>>> import numpy as np
>>> np.set_printoptions(precision=3, suppress=True, linewidth=140)
>>> J = np.load("out16.npy")
>>> J
array([[0, 4, 4, 2, 5, 2, 3, 4, 3, 1, 3, 5],
       [4, 6, 3, 4, 1, 5, 3, 6, 2, 2, 4, 5],
       [4, 3, 6, 3, 2, 3, 2, 0, 3, 2, 3, 4],
       [2, 4, 3, 0, 0, 5, 2, 2, 4, 2, 5, 5],
       [5, 1, 2, 0, 2, 4, 5, 3, 2, 1, 6, 4],
       [2, 5, 3, 5, 4, 0, 5, 4, 4, 6, 1, 2],
       [3, 3, 2, 2, 5, 5, 4, 1, 0, 1, 3, 2],
       [4, 6, 0, 2, 3, 4, 1, 2, 3, 4, 2, 4],
       [3, 2, 3, 4, 2, 4, 0, 3, 6, 3, 4, 3],
       [1, 2, 2, 2, 1, 6, 1, 4, 3, 6, 3, 1],
       [3, 4, 3, 5, 6, 1, 3, 2, 4, 3, 2, 2],
       [5, 5, 4, 5, 4, 2, 2, 4, 3, 1, 2, 0]])
>>> # symmetric, so the eigenvalues are real
>>> cov = J.T @ J
>>> np.trace(cov), (J ** 2).sum()
(np.int64(1690), np.int64(1690))
>>> (J @ J.T).shape
(12, 12)
>>> np.diag(cov)
array([134, 197, 125, 132, 141, 177, 107, 131, 137, 122, 142, 145])
>>> np.allclose(cov, cov.T)
True
>>> feats = np.load("mat.npy")
>>> feats
array([[ -3,  -4,   8,   3,  -3,  -4,   4,  -5,   4,   0,  -4,   3,   4],
       [ -4,  -3,  -8,  -5,  -5,  -1,   5,  -3,   1,  -2,  -3,  -5,  -4],
       [ -4,  -2,  -6,  -4,  -4,   0,   5,  -3,   4,   1,   0,  -1,  -3],
       [ -2,   2, -10,  -1,   1,   2,   2,   2,   2,  -4,   2,  -3,  -5],
       [  4,   2,   8,   3,  -3,  -4,   0,  -3,   1,   1,   2,  -5,   4],
       [  0,   5,  10,   0,   3,   4,   2,   2,  -2,  -2,   5,   5,   5],
       [ -2,  -3,   6,   2,   5,  -5,   5,   4,  -3,   0,  -2,  -5,   3],
       [  1,   3, -10,  -1,   5,   5,  -5,   0,   2,  -5,   2,   5,  -5],
       [  5,  -4,   4,  -5,  -1,   1,   0,  -3,   1,   0,   1,  -4,   2],
       [  5,   1,  -2,  -3,   3,  -1,   5,   3,   5,  -1,   4,  -5,  -1],
       [  0,  -1,   6,  -2,  -3,   5,   1,   0,  -2,  -4,   0,  -2,   3],
       [  1,   2,   4,  -4,   1,   3,  -3,  -1,   0,   4,  -2,   4,   2],
       [  4,  -1,   0,   5,   1,   4,   3,   4,  -3,   1,  -4,   5,   0],
       [ -1,   1,  -4,   1,  -5,   5,  -2,  -1,   0,  -5,  -2,   5,  -2]])
>>> # rank 12
>>> w1 = np.array([[-1, -2, 4, 3, -3],
...     [-4, -5, 5, -5, -3],
...     [2, 2, -1, 0, 2],
...     [-2, -3, 5, 1, -4],
...     [0, -1, 0, -3, 0],
...     [4, -5, 0, 4, -4],
...     [-1, -2, -5, -2, -5],
...     [0, 2, -1, -1, 1],
...     [5, 5, -5, 2, -4],
...     [-1, 5, 1, 5, -2],
...     [-1, 0, 4, -5, -5],
...     [5, -5, 4, 4, -5],
...     [-3, 5, 2, -3, -4]])
>>> coef = np.array([-1, 2, 0, 0, 0])
>>> hid = np.maximum(feats @ w1 + coef, 0)
>>> (hid > 0).mean(axis=0)
array([0.643, 0.571, 0.429, 0.571, 0.286])
>>> hid
array([[35, 65,  0, 32,  0],
       [ 0, 18,  0,  1, 57],
       [25, 23,  0, 17,  0],
       [ 0,  0,  0,  0,  0],
       [ 0, 63, 28,  0,  0],
       [10,  0, 61,  0,  0],
       [ 0, 70,  0,  0, 53],
       [46,  0, 52,  6,  0],
       [10, 60,  0, 15, 21],
       [ 0, 30,  0,  0,  0],
       [13,  0,  0,  0, 12],
       [33,  8, 22, 45,  0],
       [15,  0, 37, 64,  0],
       [46,  0, 24, 44,  0]])
>>> np.linalg.matrix_rank(hid)
np.int64(5)
>>> W2 = np.array([[-2, -2], [2, 0], [-2, 2], [-2, 1], [-1, 0]])
>>> hid @ W2
array([[  -4,  -38],
       [ -23,    1],
       [ -38,  -33],
       [   0,    0],
       [  70,   56],
       [-142,  102],
       [  87,    0],
       [-208,   18],
       [  49,   -5],
       [  60,    0],
       [ -38,  -26],
       [-184,   23],
       [-232,  108],
       [-228,    0]])
>>> w1 @ W2
array([[-13,  13],
       [  1,  13],
       [  0,  -6],
       [-10,  15],
       [  4,  -3],
       [-22,  -4],
       [ 17, -10],
       [  7,  -3],
       [ 10, -18],
       [  2,   9],
       [  9,   5],
       [-31,   2],
       [ 22,   7]])
>>> np.linalg.matrix_rank(feats, rtol=0.1)
np.int64(10)
>>> np.argsort(-np.linalg.norm(feats, axis=0).round(6), kind="stable")[:3]
array([ 2, 11,  5])
>>> [round(float(x), 3) for x in np.linalg.svd(feats, compute_uv=False)[:3]]
[29.918, 22.135, 17.091]
>>> data = np.array([[8, 9, 8, 9, 8, 9],
...     [7, 5, 7, 5, 7, 5],
...     [1, 6, 1, 6, 1, 6],
...     [8, 9, 8, 9, 8, 9],
...     [7, 5, 7, 5, 7, 5],
...     [1, 6, 1, 6, 1, 6]])
>>> Uu, sig, VT = np.linalg.svd(data)
>>> V = VT[:(sig > 1e-8).sum()]
>>> rng = np.random.default_rng(190008)
>>> vec = data[0] + -2 * data[2] + rng.integers(2) * np.eye(6)[2]
>>> vec
array([ 6., -3.,  6., -3.,  6., -3.])
>>> np.allclose(V.T @ V @ vec, vec)
True
>>> round(float(np.linalg.norm(vec - V.T @ V @ vec)), 3)
0.0
>>> np.linalg.lstsq(data[:-1].T, data[-1])[2]
np.int32(2)
>>> np.abs(np.diag(np.linalg.qr(data)[1])) > 1e-9
array([ True,  True, False, False, False, False])
>>> try:
...     np.linalg.inv(data)
... except np.linalg.LinAlgError as e:
...     print(e)
... 
Singular matrix
>>> np.allclose(data[:-1].T @ np.linalg.lstsq(data[:-1].T, data[-1])[0], data[-1])
True
>>> data @ np.linalg.pinv(data) @ data
array([[8., 9., 8., 9., 8., 9.],
       [7., 5., 7., 5., 7., 5.],
       [1., 6., 1., 6., 1., 6.],
       [8., 9., 8., 9., 8., 9.],
       [7., 5., 7., 5., 7., 5.],
       [1., 6., 1., 6., 1., 6.]])
>>> M = np.array([[-1, 0, -1, 0, -2, -2, 1, 1],
...     [-2, 2, -2, 0, 2, 1, -1, 2],
...     [-2, 1, 1, 1, -2, -1, 0, 2],
...     [1, -2, -2, 0, 0, -2, 2, -2],
...     [-2, -2, -1, 1, -2, 2, 0, 0],
...     [-2, 1, 1, 0, 2, 0, 1, 1],
...     [-1, -1, -1, 2, 0, 0, -2, 1],
...     [0, -1, 2, 1, 0, -2, 2, -1],
...     [-2, -1, 2, 1, 1, 2, -1, 1],
...     [-2, -1, 1, 0, 2, -2, 2, 0],
...     [-1, 2, 0, 1, -2, 1, 1, 1],
...     [0, 1, 0, -2, -2, -1, 2, 2],
...     [2, -2, 2, 1, -1, 1, 1, 0]])
>>> M[-1] = M[0] + -3 * M[1]
>>> M
array([[-1,  0, -1,  0, -2, -2,  1,  1],
       [-2,  2, -2,  0,  2,  1, -1,  2],
       [-2,  1,  1,  1, -2, -1,  0,  2],
       [ 1, -2, -2,  0,  0, -2,  2, -2],
       [-2, -2, -1,  1, -2,  2,  0,  0],
       [-2,  1,  1,  0,  2,  0,  1,  1],
       [-1, -1, -1,  2,  0,  0, -2,  1],
       [ 0, -1,  2,  1,  0, -2,  2, -1],
       [-2, -1,  2,  1,  1,  2, -1,  1],
       [-2, -1,  1,  0,  2, -2,  2,  0],
       [-1,  2,  0,  1, -2,  1,  1,  1],
       [ 0,  1,  0, -2, -2, -1,  2,  2],
       [ 5, -6,  5,  0, -8, -5,  4, -5]])
>>> vec = np.array([-3, -2, -2, -4, -5, -4, 4, 2])
>>> y = M @ vec
>>> np.linalg.solve(M.T @ M, M.T @ y)
array([-3., -2., -2., -4., -5., -4.,  4.,  2.])
>>> y
array([ 29,  -8,  16,  17,  10,  -2,  -7,   8, -15,  12,   7,  32,  53])
>>> y = y + 0.05 * rng.normal(size=13)
>>> y
array([ 29.055,  -7.962,  16.059,  16.983,   9.865,  -1.94 ,  -6.914,   8.037, -14.927,  11.997,   6.954,  32.074,  53.04 ])
>>> coef, *_ = np.linalg.lstsq(M, y)
>>> np.round(M.T @ (y - M @ coef), 3) + 0
array([0., 0., 0., 0., 0., 0., 0., 0.])
>>> A = np.loadtxt("arr.csv", delimiter=",")
>>> A
array([[-1.   ,  0.7  ,  0.6  , -0.5  ,  0.3  ],
       [-1.033,  0.697,  0.588, -0.499,  0.276],
       [ 0.4  , -0.6  , -1.5  , -1.3  ,  1.3  ],
       [ 1.3  , -1.   , -1.   ,  1.3  , -0.2  ]])
>>> t3 = np.stack([A, 3 * A, A[::-1]])
>>> np.linalg.norm(t3, axis=(1, 2))
array([ 3.998, 11.994,  3.998])
>>> np.einsum("bij,cij->bc", t3, t3)
array([[ 15.984,  47.951,  -8.032],
       [ 47.951, 143.854, -24.095],
       [ -8.032, -24.095,  15.984]])
>>> round(np.linalg.norm(A, 2) / np.linalg.norm(A), 3)
np.float64(0.79)
>>> Uu, sig, VT = np.linalg.svd(A)
>>> np.argmax(sig[:-1] / (sig[1:] + 1e-6)) + 1
np.int64(3)
>>> sig
array([3.16 , 2.412, 0.424, 0.028])
>>> B = Uu[:, :3] @ np.diag(sig[:3]) @ VT[:3]
>>> B
array([[-1.012,  0.695,  0.59 , -0.501,  0.288],
       [-1.021,  0.702,  0.598, -0.498,  0.288],
       [ 0.4  , -0.6  , -1.5  , -1.3  ,  1.3  ],
       [ 1.3  , -1.   , -1.   ,  1.3  , -0.2  ]])
>>> np.linalg.matrix_rank(B)
np.int64(3)
>>> np.linalg.matrix_rank(A, rtol=0.05)
np.int64(3)
>>> th = np.deg2rad(180)
>>> E = np.eye(13)
>>> E[np.ix_([3, 10], [3, 10])] = [[np.cos(th), -np.sin(th)], [np.sin(th), np.cos(th)]]
>>> E.round(3) + 0
array([[ 1.,  0.,  0.,  0.,  0.,  0.,  0.,  0.,  0.,  0.,  0.,  0.,  0.],
       [ 0.,  1.,  0.,  0.,  0.,  0.,  0.,  0.,  0.,  0.,  0.,  0.,  0.],
       [ 0.,  0.,  1.,  0.,  0.,  0.,  0.,  0.,  0.,  0.,  0.,  0.,  0.],
       [ 0.,  0.,  0., -1.,  0.,  0.,  0.,  0.,  0.,  0.,  0.,  0.,  0.],
       [ 0.,  0.,  0.,  0.,  1.,  0.,  0.,  0.,  0.,  0.,  0.,  0.,  0.],
       [ 0.,  0.,  0.,  0.,  0.,  1.,  0.,  0.,  0.,  0.,  0.,  0.,  0.],
       [ 0.,  0.,  0.,  0.,  0.,  0.,  1.,  0.,  0.,  0.,  0.,  0.,  0.],
       [ 0.,  0.,  0.,  0.,  0.,  0.,  0.,  1.,  0.,  0.,  0.,  0.,  0.],
       [ 0.,  0.,  0.,  0.,  0.,  0.,  0.,  0.,  1.,  0.,  0.,  0.,  0.],
       [ 0.,  0.,  0.,  0.,  0.,  0.,  0.,  0.,  0.,  1.,  0.,  0.,  0.],
       [ 0.,  0.,  0.,  0.,  0.,  0.,  0.,  0.,  0.,  0., -1.,  0.,  0.],
       [ 0.,  0.,  0.,  0.,  0.,  0.,  0.,  0.,  0.,  0.,  0.,  1.,  0.],
       [ 0.,  0.,  0.,  0.,  0.,  0.,  0.,  0.,  0.,  0.,  0.,  0.,  1.]])
>>> def softmax(z):
...     e = np.exp(z - z.max(axis=-1, keepdims=True))
...     return e / e.sum(axis=-1, keepdims=True)
... 
>>> np.round(softmax(10 * A[1]), 3) + 0
array([0.   , 0.74 , 0.249, 0.   , 0.011])
>>> softmax(A[1])
array([0.058, 0.33 , 0.296, 0.1  , 0.216])
>>> att = A @ A.T / np.sqrt(5)
>>> softmax(att + np.triu(np.full(att.shape, -np.inf), 1))
array([[1.   , 0.   , 0.   , 0.   ],
       [0.498, 0.502, 0.   , 0.   ],
       [0.043, 0.043, 0.914, 0.   ],
       [0.017, 0.017, 0.103, 0.862]])
>>> softmax(att).round(6).argmax(axis=1)
array([1, 1, 2, 3])
>>> softmax(att)
array([[0.422, 0.425, 0.117, 0.036],
       [0.423, 0.426, 0.115, 0.036],
       [0.04 , 0.039, 0.847, 0.073],
       [0.017, 0.017, 0.103, 0.862]])
>>> softmax(att)[1] @ A
array([-0.771,  0.489,  0.296, -0.528,  0.387])
>>> w1 = np.array([[0, 5, -5], [-3, -9, 7], [9, -5, 5], [5, 0, -8], [-7, -9, 7]])
>>> coef = np.array([1, 0, 3])
>>> hid = np.maximum(A @ w1 + coef, 0)
>>> (hid > 0).mean(axis=0)
array([0.25, 0.5 , 0.75])
>>> W2 = np.array([[2, 1, -1], [-2, -2, 2], [-1, 2, 1]])
>>> (hid @ W2).round(6).argmax(axis=1)
array([1, 1, 2, 2])
>>> hid @ W2
array([[-22.   ,  44.   ,  22.   ],
       [-21.908,  43.816,  21.908],
       [-15.2  ,  11.2  ,  15.2  ],
       [-38.8  , -41.7  ,  41.7  ]])
>>> m1 = np.loadtxt("w.csv", delimiter=",")
>>> m1
array([[ 2.,  0.,  1.,  3.,  6., -6., -1.,  6., -3.,  0., -2.,  4.],
       [ 0.,  0., -1.,  4., -3.,  1.,  0.,  2., -2., -4.,  2.,  1.],
       [ 1., -1., -2., -2.,  0.,  4.,  2., -5., -3., -3.,  5.,  4.],
       [ 3.,  4., -2., -4.,  0., -3.,  0., -3., -2., -1., -4.,  1.],
       [ 6., -3.,  0.,  0.,  6.,  2.,  5.,  2., -2.,  4.,  2.,  2.],
       [-6.,  1.,  4., -3.,  2.,  6.,  4.,  0., -4.,  3.,  1., -2.],
       [-1.,  0.,  2.,  0.,  5.,  4., -2., -2.,  1.,  1., -5., -3.],
       [ 6.,  2., -5., -3.,  2.,  0., -2., -6., -2., -2., -5., -3.],
       [-3., -2., -3., -2., -2., -4.,  1., -2., -6., -2., -4., -5.],
       [ 0., -4., -3., -1.,  4.,  3.,  1., -2., -2.,  0.,  0., -3.],
       [-2.,  2.,  5., -4.,  2.,  1., -5., -5., -4.,  0.,  6.,  6.],
       [ 4.,  1.,  4.,  1.,  2., -2., -3., -3., -5., -3.,  6., -6.]])
>>> B = np.array([[2, 0],
...     [2, 2],
...     [0, 5],
...     [2, 2],
...     [5, 4],
...     [4, 4],
...     [2, 0],
...     [3, 3],
...     [3, 3],
...     [4, 3],
...     [2, 0],
...     [1, 5]])
>>> B.T @ m1.T
array([[  23.,  -14.,   -6.,  -32.,   76.,   26.,   23.,  -29.,  -83.,    9.,  -13.,  -22.],
       [  40.,  -12.,  -13.,  -35.,   48.,   35.,   31.,  -64., -102.,  -24.,   36.,  -39.]])
>>> np.einsum("ij->j", m1)
array([ 10.,   0.,   0., -11.,  24.,   6.,   0., -18., -34.,  -7.,   2.,  -4.])
>>> np.linalg.matrix_rank(m1 @ B)
np.int64(2)
>>> np.einsum("ik,kj->ji", m1, B)
array([[  23.,  -14.,   -6.,  -32.,   76.,   26.,   23.,  -29.,  -83.,    9.,  -13.,  -22.],
       [  40.,  -12.,  -13.,  -35.,   48.,   35.,   31.,  -64., -102.,  -24.,   36.,  -39.]])
>>> vals, V = np.linalg.eigh(m1)
>>> vec = np.array([1, 0, 0, -2, 2, 1, -1, -1, -1, 1, 2, -1])
>>> np.abs(m1).sum(axis=1).max(), np.round(np.abs(vals).max(), 3)
(np.float64(42.0), np.float64(17.582))
>>> np.round(vec @ m1 @ vec / (vec @ vec), 3), round(float(vals[0]), 3), round(vals[-1], 3)
(np.float64(3.895), -17.301, np.float64(17.582))
>>> X = np.loadtxt("x.csv", delimiter=",")
>>> X
array([[ 1.,  1.,  2.,  1.,  0.,  1.,  0.,  1.],
       [ 3.,  1.,  2.,  3.,  0.,  3.,  1.,  3.],
       [ 5.,  3.,  3.,  3.,  2.,  5.,  1.,  4.],
       [ 5.,  4.,  5.,  3.,  4.,  5.,  3.,  4.],
       [ 7.,  4.,  7.,  5.,  6.,  5.,  5.,  6.],
       [ 7.,  4.,  8.,  7.,  7.,  5.,  7.,  8.],
       [ 7.,  6.,  8.,  7.,  8.,  5.,  9.,  9.],
       [ 9.,  6.,  8.,  9., 10.,  7., 10., 11.],
       [11.,  6.,  8.,  9., 10.,  7., 12., 11.],
       [13.,  6., 10., 11., 10.,  7., 13., 12.],
       [13.,  8., 11., 12., 11.,  8., 13., 12.],
       [14., 10., 13., 13., 13., 10., 13., 14.],
       [14., 11., 13., 13., 15., 11., 13., 16.],
       [14., 12., 13., 15., 16., 13., 13., 16.],
       [15., 14., 13., 17., 16., 15., 14., 17.],
       [17., 14., 14., 17., 16., 16., 14., 19.],
       [17., 15., 14., 17., 17., 17., 14., 19.],
       [19., 15., 16., 19., 18., 19., 15., 19.],
       [21., 15., 17., 21., 18., 20., 15., 21.],
       [21., 16., 17., 23., 18., 22., 17., 21.],
       [22., 16., 19., 24., 18., 24., 18., 21.],
       [23., 16., 21., 24., 19., 24., 20., 23.],
       [25., 16., 21., 26., 19., 24., 22., 24.],
       [25., 16., 21., 28., 20., 26., 22., 24.],
       [25., 17., 21., 30., 22., 26., 22., 24.],
       [25., 18., 22., 31., 22., 28., 22., 24.],
       [27., 19., 22., 31., 24., 29., 23., 25.],
       [28., 19., 23., 32., 24., 29., 24., 27.],
       [30., 21., 24., 33., 24., 29., 26., 29.],
       [31., 23., 25., 34., 24., 31., 28., 29.],
       [32., 23., 26., 35., 24., 31., 28., 30.],
       [33., 25., 27., 35., 26., 33., 29., 30.],
       [33., 26., 27., 37., 28., 34., 31., 32.],
       [34., 26., 29., 38., 28., 34., 32., 33.],
       [35., 27., 30., 40., 28., 35., 32., 35.],
       [36., 27., 32., 42., 28., 35., 34., 36.],
       [37., 27., 33., 44., 28., 37., 36., 38.],
       [39., 29., 35., 46., 30., 38., 38., 38.],
       [40., 30., 37., 48., 30., 40., 38., 39.],
       [40., 32., 37., 50., 30., 41., 40., 40.]])
>>> B = m1 / np.linalg.norm(m1, axis=1, keepdims=True)
>>> cov = B @ B.T
>>> (np.abs(cov) > 0.9).astype(int)
array([[1, 0, 0, 0, 0, 0, 0, 0, 0, 0, 0, 0],
       [0, 1, 0, 0, 0, 0, 0, 0, 0, 0, 0, 0],
       [0, 0, 1, 0, 0, 0, 0, 0, 0, 0, 0, 0],
       [0, 0, 0, 1, 0, 0, 0, 0, 0, 0, 0, 0],
       [0, 0, 0, 0, 1, 0, 0, 0, 0, 0, 0, 0],
       [0, 0, 0, 0, 0, 1, 0, 0, 0, 0, 0, 0],
       [0, 0, 0, 0, 0, 0, 1, 0, 0, 0, 0, 0],
       [0, 0, 0, 0, 0, 0, 0, 1, 0, 0, 0, 0],
       [0, 0, 0, 0, 0, 0, 0, 0, 1, 0, 0, 0],
       [0, 0, 0, 0, 0, 0, 0, 0, 0, 1, 0, 0],
       [0, 0, 0, 0, 0, 0, 0, 0, 0, 0, 1, 0],
       [0, 0, 0, 0, 0, 0, 0, 0, 0, 0, 0, 1]])
